$ python -q
>>> import numpy as np
>>> np.set_printoptions(precision=2, suppress=True, linewidth=200, sign=" ")
>>> A2 = np.array([[2, -2, -2, -2, 0, 0],
...     [-1, -1, 1, -2, -1, -1],
...     [0, -1, -2, 2, -1, 2],
...     [-2, 0, 0, 0, -2, -1],
...     [-2, 1, -2, -1, 2, 1],
...     [-2, 2, 0, -2, 1, 2]])
>>> M = np.triu(A2, 1)
>>> M
array([[ 0, -2, -2, -2,  0,  0],
       [ 0,  0,  1, -2, -1, -1],
       [ 0,  0,  0,  2, -1,  2],
       [ 0,  0,  0,  0, -2, -1],
       [ 0,  0,  0,  0,  0,  1],
       [ 0,  0,  0,  0,  0,  0]])
>>> Uu, sigma, vt = np.linalg.svd(M)
>>> V = vt[:(sigma > 1e-8).sum()]
>>> rng = np.random.default_rng(2)
>>> x = M[1] + -3 * M[5] + rng.integers(2) * np.eye(6)[3]
>>> x
array([ 0.,  0.,  1., -1., -1., -1.])
>>> np.linalg.matrix_rank(np.vstack([M, x]))
np.int64(5)
>>> np.round(V.T @ V, 2) + 0
array([[ 0.,  0.,  0.,  0.,  0.,  0.],
       [ 0.,  1.,  0.,  0.,  0.,  0.],
       [ 0.,  0.,  1.,  0.,  0.,  0.],
       [ 0.,  0.,  0.,  1.,  0.,  0.],
       [ 0.,  0.,  0.,  0.,  1.,  0.],
       [ 0.,  0.,  0.,  0.,  0.,  1.]])
>>> round(float(np.linalg.norm(x - V.T @ V @ x)), 2)
0.0
>>> np.allclose(V.T @ V @ x, x)
True
>>> Uu, sigma, vt = np.linalg.svd(M)
>>> np.argmax(sigma[:-1] / (sigma[1:] + 1e-6)) + 1
np.int64(5)
>>> sigma
array([ 4.16,  3.04,  2.37,  1.34,  0.2 ,  0.  ])
>>> A2 = Uu[:, :5] @ np.diag(sigma[:5]) @ vt[:5]
>>> round(np.linalg.norm(M - A2) / np.linalg.norm(M), 2)
np.float64(0.0)
>>> A2.round(2) + 0
array([[ 0., -2., -2., -2.,  0.,  0.],
       [ 0.,  0.,  1., -2., -1., -1.],
       [ 0.,  0.,  0.,  2., -1.,  2.],
       [ 0.,  0.,  0.,  0., -2., -1.],
       [ 0.,  0.,  0.,  0.,  0.,  1.],
       [ 0.,  0.,  0.,  0.,  0.,  0.]])
>>> round(float(np.abs(M - A2).max()), 2)
0.0
>>> np.sort(np.linalg.eigvals(M))
array([ 0.,  0.,  0.,  0.,  0.,  0.])
>>> x = np.array([0, 0, 2, 1, 2, 2])
>>> np.sign((M @ x).round(6))
array([-1, -1,  1, -1,  1,  0])
>>> M * x
array([[ 0,  0, -4, -2,  0,  0],
       [ 0,  0,  2, -2, -2, -2],
       [ 0,  0,  0,  2, -2,  4],
       [ 0,  0,  0,  0, -4, -2],
       [ 0,  0,  0,  0,  0,  2],
       [ 0,  0,  0,  0,  0,  0]])
>>> m1 = np.load("x.npy")
>>> m1
array([[ 0.16,  0.69, -0.3 ,  0.03,  0.38, -0.47, -1.3 ,  1.06,  1.43, -0.25, -0.56,  0.27, -0.62,  1.53],
       [-0.25, -1.55, -0.31, -0.17,  0.42, -0.29, -0.32,  0.94,  0.07, -0.89,  1.58,  1.05, -0.59,  0.66],
       [ 0.34,  1.52, -0.48, -0.85, -0.81, -0.1 ,  0.46,  0.27, -0.1 ,  0.09, -2.03, -0.35,  0.42,  0.5 ],
       [-0.38, -0.01, -2.04, -1.02,  0.78,  0.25,  0.31,  0.5 , -0.08, -0.22, -0.98,  1.02, -0.39, -0.64],
       [ 1.54, -0.04,  0.32, -0.29, -1.03,  0.9 ,  1.13,  0.57, -0.29, -0.75,  1.29, -0.02,  0.37, -0.71],
       [ 0.44,  1.2 , -0.48,  0.64,  0.19,  0.75, -0.51, -0.73, -0.77, -0.26,  1.48, -0.29,  1.15, -1.05],
       [-0.8 , -1.34,  0.21,  0.06,  0.6 , -1.79, -0.24,  0.55,  0.33,  0.92, -0.93,  0.78,  0.39, -0.08],
       [-0.22, -0.98, -1.5 ,  0.31,  0.89,  0.9 , -0.39,  0.11, -0.63,  0.31, -1.61,  0.67,  0.36,  0.44],
       [ 0.41,  0.97,  0.98, -0.42,  0.04, -1.44, -0.32, -1.  , -0.58,  0.05, -1.48,  0.34,  0.41, -0.88],
       [ 0.12, -0.2 , -0.02, -1.44, -0.69,  0.19,  0.69,  1.62,  0.27,  0.14,  0.09,  0.07,  0.67,  1.65],
       [ 1.27,  0.46, -0.7 ,  0.13, -1.06,  0.38, -0.78,  1.33,  0.43,  0.49,  0.69, -1.33,  0.57, -0.14],
       [ 0.1 , -0.14,  1.9 ,  0.99,  0.03, -0.11,  0.46,  0.2 , -0.37, -0.74,  0.51, -0.67, -0.18, -1.64],
       [ 0.42, -1.13, -0.62, -1.01,  1.13,  0.57,  0.18,  0.65,  0.07,  0.3 ,  0.86,  1.2 ,  0.92,  0.99],
       [-0.71, -1.09,  0.15,  0.68, -1.1 , -0.81,  0.49, -0.43,  0.86,  0.04,  0.46, -0.46, -1.71, -0.68],
       [ 0.52,  0.11,  0.08,  0.59,  0.41, -0.07, -0.58,  1.76,  0.25, -1.71,  0.42,  0.12,  0.04, -1.25],
       [-0.84, -0.54,  0.47,  1.23,  0.92,  1.12, -0.54,  0.08, -0.99,  0.05,  0.61, -0.06, -1.58, -0.06],
       [-0.08, -0.53,  0.12, -1.  ,  1.07, -0.8 , -0.56,  1.76, -0.06, -0.31,  1.22, -0.82, -0.29,  0.39],
       [ 1.54,  0.37, -1.41, -0.46, -0.06,  0.41, -0.1 ,  0.2 ,  0.06,  0.31, -1.48, -0.16,  1.  ,  0.87],
       [ 0.74,  0.54,  1.47, -0.05, -0.77,  0.49,  0.59, -0.73, -0.6 , -1.72,  0.59,  0.01,  0.3 , -0.74],
       [ 0.09,  0.94,  0.98,  0.7 ,  1.77, -0.49,  1.15,  0.84,  1.02, -0.14, -0.16,  0.17, -0.25, -0.29],
       [-0.06,  0.  , -0.03, -0.09, -0.81, -1.02,  0.8 , -0.23, -1.24, -0.56, -0.45, -0.23, -2.11,  0.22],
       [ 0.54,  1.12, -0.02,  1.27, -0.17,  0.6 , -1.43, -1.14,  0.01,  0.13,  0.71,  0.98,  0.72,  0.32],
       [-2.05, -0.16,  0.82,  0.25,  0.26,  0.28, -0.56,  0.44, -1.27,  0.1 , -0.67,  0.33,  0.82,  0.71],
       [-0.93, -0.48,  0.05, -0.22, -2.07,  0.56, -0.58,  0.51,  0.17,  0.91, -0.55,  0.49,  0.81,  0.78],
       [-0.63, -0.02,  1.3 ,  0.89,  0.4 , -0.83,  0.84, -1.19,  1.06,  0.2 , -0.62,  0.76, -0.96,  0.31],
       [-0.16,  0.12, -0.41,  0.92,  0.14, -0.52,  0.11,  0.26, -1.65, -0.53, -0.45,  0.2 ,  1.49, -1.46],
       [-0.35, -0.1 ,  1.37,  0.71, -0.35,  1.15, -0.12,  1.07, -0.99,  0.18, -0.51,  0.09, -1.61,  0.13],
       [ 1.31, -0.6 ,  0.18,  0.61, -0.75, -0.49, -0.67, -0.66, -0.33,  1.51,  0.08,  0.45, -1.43,  0.44],
       [ 0.86,  0.07, -0.55,  1.32,  0.45, -1.65,  1.09, -0.12, -0.08,  0.78,  0.73,  0.36, -0.72, -0.53],
       [-0.48, -1.04,  1.04,  0.53, -0.48,  2.13,  0.2 ,  0.24,  0.19,  0.99, -0.61,  0.17,  0.21, -0.08],
       [ 0.08,  1.7 , -0.11, -0.69, -0.14,  1.2 , -1.63,  0.64,  0.65, -0.05,  0.  , -0.6 , -0.43, -0.33],
       [-0.84,  0.31,  1.67, -0.33,  0.95, -0.33, -0.48, -0.29, -1.12,  0.62, -0.13,  0.59, -1.07, -0.9 ],
       [ 0.05, -0.82,  0.23, -1.83, -0.64, -0.22,  0.33,  0.17, -1.87,  0.54, -0.18,  0.13, -0.33, -0.6 ],
       [-0.6 ,  0.13,  0.35,  0.69, -0.86,  0.59, -0.68,  0.73,  0.25,  0.07,  1.12, -1.39, -0.93,  1.36],
       [-0.14, -0.88, -1.24,  0.39, -0.32,  1.26,  0.69,  0.04, -0.78, -0.81, -0.06,  1.08, -1.29, -0.5 ],
       [ 0.6 , -1.36,  0.72, -1.36,  0.22, -0.35,  0.31, -0.01,  1.15,  0.28, -1.14,  0.28,  1.17,  0.04],
       [ 1.08,  1.2 , -0.17, -0.6 ,  0.22,  1.26,  0.62,  0.69,  0.96,  0.02, -0.66, -1.32,  0.64,  0.04],
       [ 0.82, -0.53,  1.86, -1.18,  0.26, -0.4 , -0.23,  0.29, -0.06, -1.06, -1.17, -0.17, -0.29,  0.46]])
>>> Xc = m1 - m1.mean(axis=1)
Traceback (most recent call last):
  File "<python-input-27>", line 1, in <module>
    Xc = m1 - m1.mean(axis=1)
         ~~~^~~~~~~~~~~~~~~~~
ValueError: operands could not be broadcast together with shapes (38,14) (38,) 
>>> Xc = m1 - m1.mean(axis=0)
>>> Uu, sigma, vt = np.linalg.svd(Xc, full_matrices=False)
>>> np.searchsorted(np.cumsum(sigma ** 2) / (sigma ** 2).sum(), 0.9) + 1
np.int64(11)
>>> np.abs(Uu[:, 0]).argmax()
np.int64(17)
>>> (np.sign(Uu[:, 0]) == np.sign(Uu[0, 0])).astype(int)
array([ 1,  0,  1,  1,  1,  0,  0,  1,  0,  1,  1,  0,  1,  0,  0,  0,  1,  1,  0,  0,  0,  1,  0,  1,  0,  0,  0,  0,  0,  0,  1,  0,  0,  0,  0,  1,  1,  1])
>>> J = np.load("run7.npy")
>>> J
array([[ 2,  1,  0,  0],
       [ 0,  0,  0,  0],
       [ 0,  0,  4,  2],
       [ 0,  0,  0,  0]])
>>> r = np.linalg.matrix_rank(J)
>>> r
np.int64(2)
>>> ns = np.linalg.svd(J)[2][r:].T
>>> J @ ns
array([[ 0.,  0.],
       [ 0.,  0.],
       [ 0.,  0.],
       [ 0.,  0.]])
>>> np.allclose(J @ ns, 0)
True
>>> [int(np.linalg.matrix_rank(J[:i])) for i in range(1, len(J) + 1)]
[1, 1, 2, 2]
>>> [int(np.linalg.matrix_rank(np.delete(J, i, axis=0))) for i in range(4)]
[1, 2, 1, 2]
>>> np.linalg.matrix_rank(J.T @ J), np.linalg.matrix_rank(J @ J.T)
(np.int64(2), np.int64(2))
>>> W1 = np.array([[1, -1, -2, -1], [2, 2, 2, 0], [-2, -2, -3, 0], [2, 2, -2, 3]])
>>> coef = np.array([5, 5, -1, -4])
>>> hid = np.maximum(J @ W1 + coef, 0)
>>> (hid > 0).astype(int)
array([[ 1,  1,  0,  0],
       [ 1,  1,  0,  0],
       [ 1,  1,  0,  1],
       [ 1,  1,  0,  0]])
>>> hid
array([[ 9,  5,  0,  0],
       [ 5,  5,  0,  0],
       [ 1,  1,  0,  2],
       [ 5,  5,  0,  0]])
>>> Z = np.array([[0, -1], [-3, 1], [3, 1], [1, 1]])
>>> hid @ Z
array([[-15,  -4],
       [-15,   0],
       [ -1,   2],
       [-15,   0]])
>>> F = np.load("out12.npy")
>>> F
array([[ 1, -3, -1, -1,  3,  1,  3,  0,  3,  3],
       [-1,  1, -3,  2, -2, -3,  3,  1, -1,  0],
       [ 1, -1, -3, -3,  0, -1,  2,  2,  1,  2],
       [-3,  0, -2, -1, -1,  1,  3, -1,  0,  0],
       [-2,  0, -3,  0, -2,  1,  2, -1,  3, -1],
       [-2,  0, -3,  0, -2,  1,  2, -1,  3, -1]])
>>> def softmax(z):
...     e = np.exp(z - z.max(axis=-1, keepdims=True))
...     return e / e.sum(axis=-1, keepdims=True)
... 
>>> np.round(softmax(F[3] + -2), 2) + 0
array([ 0.  ,  0.04,  0.  ,  0.01,  0.01,  0.1 ,  0.74,  0.01,  0.04,  0.04])
>>> np.round(softmax(10 * F[3]), 2) + 0
array([ 0.,  0.,  0.,  0.,  0.,  0.,  1.,  0.,  0.,  0.])
>>> softmax(F).sum(axis=1)
array([ 1.,  1.,  1.,  1.,  1.,  1.])
>>> np.round(softmax(F[3]), 2) + 0
array([ 0.  ,  0.04,  0.  ,  0.01,  0.01,  0.1 ,  0.74,  0.01,  0.04,  0.04])
>>> S = F @ F.T / np.sqrt(10)
>>> softmax(S)[3] @ F
array([-2.6 ,  0.01, -2.37, -0.61, -1.36,  0.94,  2.64, -0.96,  1.06, -0.34])
>>> softmax(S).round(6).argmax(axis=1)
array([ 0,  1,  2,  3,  4,  4])
>>> np.round(softmax(S + np.triu(np.full(S.shape, -np.inf), 1)), 2) + 0
array([[ 1.  ,  0.  ,  0.  ,  0.  ,  0.  ,  0.  ],
       [ 0.  ,  1.  ,  0.  ,  0.  ,  0.  ,  0.  ],
       [ 0.04,  0.  ,  0.96,  0.  ,  0.  ,  0.  ],
       [ 0.  ,  0.02,  0.  ,  0.97,  0.  ,  0.  ],
       [ 0.  ,  0.  ,  0.  ,  0.03,  0.97,  0.  ],
       [ 0.  ,  0.  ,  0.  ,  0.02,  0.49,  0.49]])
>>> np.round(softmax(S), 2) + 0
array([[ 1.  ,  0.  ,  0.  ,  0.  ,  0.  ,  0.  ],
       [ 0.  ,  1.  ,  0.  ,  0.  ,  0.  ,  0.  ],
       [ 0.04,  0.  ,  0.96,  0.  ,  0.  ,  0.  ],
       [ 0.  ,  0.01,  0.  ,  0.63,  0.18,  0.18],
       [ 0.  ,  0.  ,  0.  ,  0.02,  0.49,  0.49],
       [ 0.  ,  0.  ,  0.  ,  0.02,  0.49,  0.49]])
>>> Uu, sigma, vt = np.linalg.svd(F)
>>> V = vt[:(sigma > 1e-8).sum()]
>>> x = F[3] + 3 * F[4] + rng.integers(2) * np.eye(10)[4]
>>> x
array([ -9.,   0., -11.,  -1.,  -7.,   4.,   9.,  -4.,   9.,  -3.])
>>> np.round(np.linalg.norm(x - V.T @ V @ x), 2)
np.float64(0.0)
>>> np.diag(V.T @ V)
array([ 0.5 ,  0.2 ,  0.5 ,  0.86,  0.44,  0.46,  0.64,  0.29,  0.8 ,  0.31])
>>> np.linalg.matrix_rank(np.vstack([F, x]))
np.int64(5)
>>> V.T @ V
array([[ 0.5 , -0.09,  0.04,  0.03,  0.14, -0.21, -0.26,  0.25,  0.17,  0.12],
       [-0.09,  0.2 , -0.02,  0.04, -0.24, -0.09, -0.13,  0.02, -0.18, -0.19],
       [ 0.04, -0.02,  0.5 ,  0.13,  0.27,  0.15, -0.26, -0.15, -0.22, -0.01],
       [ 0.03,  0.04,  0.13,  0.86,  0.03, -0.22,  0.1 , -0.15,  0.09, -0.12],
       [ 0.14, -0.24,  0.27,  0.03,  0.44,  0.09,  0.1 , -0.05, -0.03,  0.28],
       [-0.21, -0.09,  0.15, -0.22,  0.09,  0.46, -0.07, -0.27,  0.18, -0.07],
       [-0.26, -0.13, -0.26,  0.1 ,  0.1 , -0.07,  0.64, -0.06, -0.04,  0.23],
       [ 0.25,  0.02, -0.15, -0.15, -0.05, -0.27, -0.06,  0.29, -0.08,  0.11],
       [ 0.17, -0.18, -0.22,  0.09, -0.03,  0.18, -0.04, -0.08,  0.8 , -0.06],
       [ 0.12, -0.19, -0.01, -0.12,  0.28, -0.07,  0.23,  0.11, -0.06,  0.31]])
